$ python -q
>>> import numpy as np
>>> from numpy import linalg as LA
>>> np.set_printoptions(suppress=True, linewidth=120)
>>> K = np.loadtxt("x.csv", delimiter=",")
>>> K
array([[  0.,   0.,   2.],
       [  2.,  -2.,   0.],
       [  5.,   1.,  -2.],
       [  5.,   3.,  -5.],
       [  2.,   0.,  -7.],
       [  3.,  -1., -10.],
       [  6.,   2.,  -9.],
       [  6.,  -1.,  -6.],
       [  8.,   2.,  -8.],
       [  7.,   4., -10.],
       [  8.,   4., -12.],
       [  9.,   3., -14.],
       [ 12.,   1., -16.],
       [ 15.,   3., -16.],
       [ 17.,   3., -16.],
       [ 14.,   2., -17.]])
>>> W1 = np.array([[3, -3], [1, -3], [2, -3]])
>>> coef = np.array([-4, -9])
>>> H = np.maximum(K @ W1 + coef, 0)
>>> (H > 0).astype(int)
array([[0, 0],
       [0, 0],
       [1, 0],
       [1, 0],
       [0, 1],
       [0, 1],
       [0, 0],
       [1, 0],
       [1, 0],
       [1, 0],
       [0, 0],
       [0, 0],
       [1, 0],
       [1, 0],
       [1, 0],
       [1, 0]])
>>> print(H)
[[ 0.  0.]
 [ 0.  0.]
 [ 8.  0.]
 [ 4.  0.]
 [ 0.  6.]
 [ 0. 15.]
 [ 0.  0.]
 [ 1.  0.]
 [ 6.  0.]
 [ 1.  0.]
 [ 0.  0.]
 [ 0.  0.]
 [ 1.  0.]
 [12.  0.]
 [18.  0.]
 [ 6.  0.]]
>>> np.round((H > 0).mean(axis=0), 3)
array([0.562, 0.125])
>>> LA.matrix_rank(H)
np.int64(2)
>>> basis = np.array([[-9, -1], [3, -4]])
>>> H @ basis
array([[   0.,    0.],
       [   0.,    0.],
       [ -72.,   -8.],
       [ -36.,   -4.],
       [  18.,  -24.],
       [  45.,  -60.],
       [   0.,    0.],
       [  -9.,   -1.],
       [ -54.,   -6.],
       [  -9.,   -1.],
       [   0.,    0.],
       [   0.,    0.],
       [  -9.,   -1.],
       [-108.,  -12.],
       [-162.,  -18.],
       [ -54.,   -6.]])
>>> (H @ basis).round(6).argmax(axis=1)
array([0, 0, 1, 1, 0, 0, 0, 1, 1, 1, 0, 0, 1, 1, 1, 1])
>>> cov = np.cov(K, rowvar=False)
>>> round(float(np.corrcoef(K[:, 1], K[:, 0])[0, 1]), 3)
0.576
>>> cov.round(3)
array([[ 24.396,   5.3  , -25.408],
       [  5.3  ,   3.467,  -6.133],
       [-25.408,  -6.133,  35.183]])
>>> np.argsort(-K.std(axis=0).round(6), kind="stable")
array([2, 0, 1])
>>> np.round(LA.eigvalsh(cov)[::-1], 3)
array([56.991,  3.855,  2.2  ])
>>> print(np.round(np.corrcoef(K.T), 3))
[[ 1.     0.576 -0.867]
 [ 0.576  1.    -0.555]
 [-0.867 -0.555  1.   ]]
>>> np.argwhere(np.triu(np.abs(np.corrcoef(K.T)) > 0.8, 1))
array([[0, 2]])
>>> cov.shape
(3, 3)
>>> evals, V = LA.eigh(cov)
>>> (evals > 1e-8).sum(), (evals < -1e-8).sum()
(np.int64(3), np.int64(0))
>>> np.round(LA.eigvalsh(cov + 2 * np.eye(3)), 3)
array([ 4.2  ,  5.855, 58.991])
>>> np.round(V @ np.diag(evals) @ V.T, 3)
array([[ 24.396,   5.3  , -25.408],
       [  5.3  ,   3.467,  -6.133],
       [-25.408,  -6.133,  35.183]])
>>> print(np.round(V.T @ cov @ V, 3) + 0)
[[ 2.2    0.     0.   ]
 [ 0.     3.855  0.   ]
 [ 0.     0.    56.991]]
>>> np.round(LA.eigvalsh(cov @ cov), 3)
array([   4.84 ,   14.863, 3247.92 ])
>>> np.round(np.abs(V[:, -1]), 3)
array([0.623, 0.15 , 0.768])
>>> A = np.load("w.npy")
>>> A
array([[ 4., -2., -3.,  3.],
       [-8.,  4.,  6., -6.],
       [ 2., -2., -1.,  3.],
       [-8.,  2.,  6., -4.]])
>>> B = A[0, 0] * A[1:] - np.outer(A[1:, 0], A[0])
>>> B
array([[ 0.,  0.,  0.,  0.],
       [ 0., -4.,  2.,  6.],
       [ 0., -8.,  0.,  8.]])
>>> np.flatnonzero(~B.round(6).any(axis=1))
array([0])
>>> A[:, 0] / A[0, 0]
array([ 1. , -2. ,  0.5, -2. ])
